$ python3 -q
>>> import numpy as np
>>> np.set_printoptions(precision=2, suppress=True, linewidth=140, sign=" ")
>>> W0 = np.load("mat.npy")
>>> W0
array([[ 5.,  4.,  0.],
       [ 4.,  5.,  0.],
       [ 0.,  0.,  5.]])
>>> round(float(np.linalg.norm(W0[0], 1)), 2), np.round(np.linalg.norm(W0[0], np.inf), 2)
(9.0, np.float64(5.0))
>>> np.linalg.norm(W0, axis=1)
array([ 6.4,  6.4,  5. ])
>>> round(np.linalg.norm(W0, 2), 2)
np.float64(9.0)
>>> W0[0] @ W0[2]
np.float64(0.0)
>>> round(float(np.linalg.norm(W0[0] - W0[2])), 2)
8.12
>>> np.round(np.linalg.norm(W0) ** 2 / np.linalg.norm(W0, 2) ** 2, 2)
np.float64(1.32)
>>> hat = np.triu(np.array([[-7, 3, 1], [-3, 4, 2], [6, -9, 4]]), 1) + np.eye(3)
>>> M2 = hat @ W0 @ np.linalg.inv(hat)
>>> np.trace(M2), np.trace(W0)
(np.float64(15.0), np.float64(15.0))
>>> np.linalg.matrix_rank(M2)
np.int64(3)
>>> hat @ W0 - W0 @ hat
array([[ 12.,   0.,  -8.],
       [  0., -12.,  -4.],
       [  0.,   0.,   0.]])
>>> rng = np.random.default_rng(88)
>>> M2 = W0 + rng.integers(-2, 3, (3, 2)) @ rng.integers(-2, 3, (2, 3))
>>> M2
array([[ 4.,  4.,  2.],
       [ 9.,  7., -2.],
       [ 3.,  1.,  3.]])
>>> np.linalg.matrix_rank(M2 - W0, tol=1e-8)
np.int64(2)
>>> M2 = np.array([[-2], [2], [-2]])
>>> W2 = np.array([[3, 1, -3]])
>>> E = M2 @ W2 + 0.05 * rng.normal(size=(3, 3))
>>> E
array([[-5.95, -2.03,  6.08],
       [ 5.95,  1.92, -6.05],
       [-6.03, -1.97,  6.1 ]])
>>> labels = rng.permutation(3)
>>> labels
array([ 2,  1,  0])
>>> M2 = E[labels][:, labels]
>>> np.sort(np.abs(np.linalg.eigvals(M2)))
array([ 0.03,  0.5 ,  1.59])
>>> left, s, VT = np.linalg.svd(E)
>>> np.argmax(s[:-1] / (s[1:] + 1e-6)) + 1
np.int64(1)
>>> M2 = left[:, :1] @ np.diag(s[:1]) @ VT[:1]
>>> np.linalg.matrix_rank(E, rtol=0.05)
np.int64(1)
>>> np.linalg.matrix_rank(M2)
np.int64(1)
>>> round(float(np.abs(E - M2).max()), 2)
0.05
>>> np.linalg.matrix_rank(E, rtol=0.1)
np.int64(1)
>>> [round(float(x), 2) for x in np.linalg.svd(E, compute_uv=False)[:3]]
[15.15, 0.07, 0.02]
>>> np.argsort(-np.linalg.norm(E, axis=0).round(6), kind="stable")[:3]
array([ 2,  0,  1])
>>> np.linalg.cond(E) > 100
np.True_
>>> np.abs(np.linalg.svd(E)[2][-1])
array([ 0.64,  0.26,  0.72])
>>> F = np.array([[0, 1, 1, 1, 0],
...     [1, 0, 0, 0, 1],
...     [1, 0, 0, 1, 1],
...     [1, 0, 1, 0, 1],
...     [0, 1, 1, 1, 0]])
>>> ev, evecs = np.linalg.eigh(F)
>>> vec = np.array([0, 0, 7, 5, 4])
>>> evecs * np.abs(ev) @ evecs.T
array([[ 1.2 , -0.1 ,  0.25,  0.25,  1.2 ],
       [-0.1 ,  1.01,  0.69,  0.69, -0.1 ],
       [ 0.25,  0.69,  1.47,  0.47,  0.25],
       [ 0.25,  0.69,  0.47,  1.47,  0.25],
       [ 1.2 , -0.1 ,  0.25,  0.25,  1.2 ]])
>>> evecs * np.maximum(ev, 0) @ evecs.T
array([[ 0.6 ,  0.45,  0.62,  0.62,  0.6 ],
       [ 0.45,  0.51,  0.35,  0.35,  0.45],
       [ 0.62,  0.35,  0.74,  0.74,  0.62],
       [ 0.62,  0.35,  0.74,  0.74,  0.62],
       [ 0.6 ,  0.45,  0.62,  0.62,  0.6 ]])
>>> round(vec @ F @ vec / (vec @ vec), 2), round(float(ev[0]), 2), round(float(ev[-1]), 2)
(np.float64(1.84), -2.18, 2.86)
>>> (np.sign(evecs[:, -1].round(6)) == np.sign(evecs[0, -1].round(6))).astype(int)
array([ 1,  1,  1,  1,  1])
>>> labels = rng.permutation(5)
>>> labels
array([ 4,  2,  3,  1,  0])
>>> M2 = F[labels][:, labels]
>>> np.round(np.linalg.det(M2), 2), round(np.linalg.det(F[labels]), 2)
(np.float64(0.0), np.float64(0.0))
>>> np.allclose(M2, F)
False
>>> M2
array([[ 0,  1,  1,  1,  0],
       [ 1,  0,  1,  0,  1],
       [ 1,  1,  0,  0,  1],
       [ 1,  0,  0,  0,  1],
       [ 0,  1,  1,  1,  0]])
>>> np.diag(M2)
array([ 0,  0,  0,  0,  0])
>>> left, s, VT = np.linalg.svd(F)
>>> evecs = VT[:(s > 1e-8).sum()]
>>> vec = F[1] + 2 * F[2] + rng.integers(2) * np.eye(5)[1]
>>> vec
array([ 3.,  0.,  0.,  2.,  3.])
>>> np.linalg.matrix_rank(np.vstack([F, vec]))
np.int64(4)
>>> np.round(evecs.T @ evecs, 2) + 0
array([[ 0.5,  0. ,  0. ,  0. ,  0.5],
       [ 0. ,  1. ,  0. ,  0. ,  0. ],
       [ 0. ,  0. ,  1. ,  0. ,  0. ],
       [ 0. ,  0. ,  0. ,  1. ,  0. ],
       [ 0.5,  0. ,  0. ,  0. ,  0.5]])
>>> np.allclose(evecs.T @ evecs @ vec, vec)
True
>>> np.diag(evecs.T @ evecs)
array([ 0.5,  1. ,  1. ,  1. ,  0.5])
>>> round(np.linalg.norm(vec - evecs.T @ evecs @ vec), 2)
np.float64(0.0)
